>>> import numpy as np
>>> np.set_printoptions(precision=4, suppress=True, linewidth=160, floatmode="fixed")
>>> tidy = lambda a: np.round(a, 4) + 0
>>> arr = np.loadtxt("arr.csv", delimiter=",")
>>> print(arr)
[[ 4.0000 -3.0000  8.0000 -5.0000 -9.0000  8.0000]
 [ 9.0000 14.0000  6.0000 -2.0000  3.0000  1.0000]
 [ 5.0000  6.0000  3.0000 -9.0000  4.0000 -2.0000]
 [ 3.0000 -8.0000  6.0000  7.0000  8.0000 -8.0000]
 [ 9.0000  4.0000 -5.0000  6.0000 -2.0000 -9.0000]
 [ 9.0000 -6.0000 -8.0000 -3.0000 -4.0000  5.0000]]
>>> Q, r_ = np.linalg.qr(arr)
>>> tidy(abs(r_[0, 0])), tidy(np.linalg.norm(arr[:, 0]))
(np.float64(17.1172), np.float64(17.1172))
>>> tidy(np.abs(np.diag(r_)))
array([17.1172, 17.9302, 14.9590, 13.4511, 12.0078,  7.3842])
>>> np.trace(Q @ Q.T)
np.float64(6.0)
>>> tidy(Q @ r_)
array([[ 4.0000, -3.0000,  8.0000, -5.0000, -9.0000,  8.0000],
       [ 9.0000, 14.0000,  6.0000, -2.0000,  3.0000,  1.0000],
       [ 5.0000,  6.0000,  3.0000, -9.0000,  4.0000, -2.0000],
       [ 3.0000, -8.0000,  6.0000,  7.0000,  8.0000, -8.0000],
       [ 9.0000,  4.0000, -5.0000,  6.0000, -2.0000, -9.0000],
       [ 9.0000, -6.0000, -8.0000, -3.0000, -4.0000,  5.0000]])
>>> m1 = np.loadtxt("out9.csv", delimiter=",")
>>> m1
array([[5.0000, 1.0000, 0.0000, 0.0000, 0.0000],
       [0.0000, 5.0000, 1.0000, 0.0000, 0.0000],
       [0.0000, 0.0000, 5.0000, 1.0000, 0.0000],
       [0.0000, 0.0000, 0.0000, 5.0000, 1.0000],
       [0.0000, 0.0000, 0.0000, 0.0000, 5.0000]])
>>> evals, evecs = np.linalg.eig(m1)
>>> print(np.prod(evals))
3125.0
>>> tidy(np.sort(np.linalg.eigvals(np.linalg.inv(m1))))
array([0.2000, 0.2000, 0.2000, 0.2000, 0.2000])
>>> U, s, vt = np.linalg.svd(m1, full_matrices=False)
>>> tidy(s)
array([5.8810, 5.5469, 5.0665, 4.5532, 4.1526])
>>> tidy(vt @ vt.T)
array([[1.0000, 0.0000, 0.0000, 0.0000, 0.0000],
       [0.0000, 1.0000, 0.0000, 0.0000, 0.0000],
       [0.0000, 0.0000, 1.0000, 0.0000, 0.0000],
       [0.0000, 0.0000, 0.0000, 1.0000, 0.0000],
       [0.0000, 0.0000, 0.0000, 0.0000, 1.0000]])
>>> print(tidy(U.T @ U))
[[1.0000 0.0000 0.0000 0.0000 0.0000]
 [0.0000 1.0000 0.0000 0.0000 0.0000]
 [0.0000 0.0000 1.0000 0.0000 0.0000]
 [0.0000 0.0000 0.0000 1.0000 0.0000]
 [0.0000 0.0000 0.0000 0.0000 1.0000]]
>>> out = np.array([[0, 1], [0, 1]])
>>> cent = np.kron(out, m1)
>>> cent.shape
(10, 10)
>>> np.linalg.matrix_rank(cent)
np.int64(5)
>>> A = np.loadtxt("w.csv", delimiter=",")
>>> A
array([[  1.0754,   0.8215,  10.8786],
       [  0.9828,   0.9333,   2.8998],
       [  0.4690,   0.3443,   0.5551],
       [ -0.1647,  -0.1070,  -0.1596],
       [ -0.3592,  -0.2271,  -0.3385],
       [ -2.9746,  -1.5092,  -2.6908],
       [ -4.4386,  -2.0926,  -4.1608],
       [ -7.8753,  -3.2867,  -8.0367],
       [ -8.0507,  -3.3430,  -8.2481],
       [-10.5737,  -4.1166, -11.4083],
       [-11.3011,  -4.3288, -12.3571],
       [-19.9345,  -6.5958, -24.5974]])
>>> dist = np.linalg.norm(A[:, None] - A[None], axis=-1)
>>> dist.mean(axis=1).argmax()
np.int64(11)
>>> dist[9].round(6).argsort(kind="stable")[:4]
array([ 9, 10,  8,  7])
>>> (dist + 1e9 * np.eye(12)).round(6).argmin(axis=1)
array([ 1,  2,  3,  4,  3,  6,  5,  8,  7, 10,  9, 10])
>>> tidy(dist[:5, :5])
array([[ 0.0000,  7.9801, 10.3523, 11.1464, 11.3570],
       [ 7.9801,  0.0000,  2.4715,  3.4291,  3.6924],
       [10.3523,  2.4715,  0.0000,  1.0564,  1.3457],
       [11.1464,  3.4291,  1.0564,  0.0000,  0.2903],
       [11.3570,  3.6924,  1.3457,  0.2903,  0.0000]])
>>> tidy(np.linalg.norm(A, axis=1))
array([10.9624,  3.2009,  0.8041,  0.2531,  0.5433,  4.2856,  6.4337, 11.7223, 12.0009, 16.0903, 17.2960, 32.3407])
>>> tidy(np.linalg.norm(A - A.mean(axis=0), axis=1))
array([17.1429, 10.3312,  8.1783,  7.1411,  6.8549,  3.1474,  1.0542,  4.3627,  4.6416,  8.7446,  9.9557, 25.0700])
>>> print(dist.shape)
(12, 12)
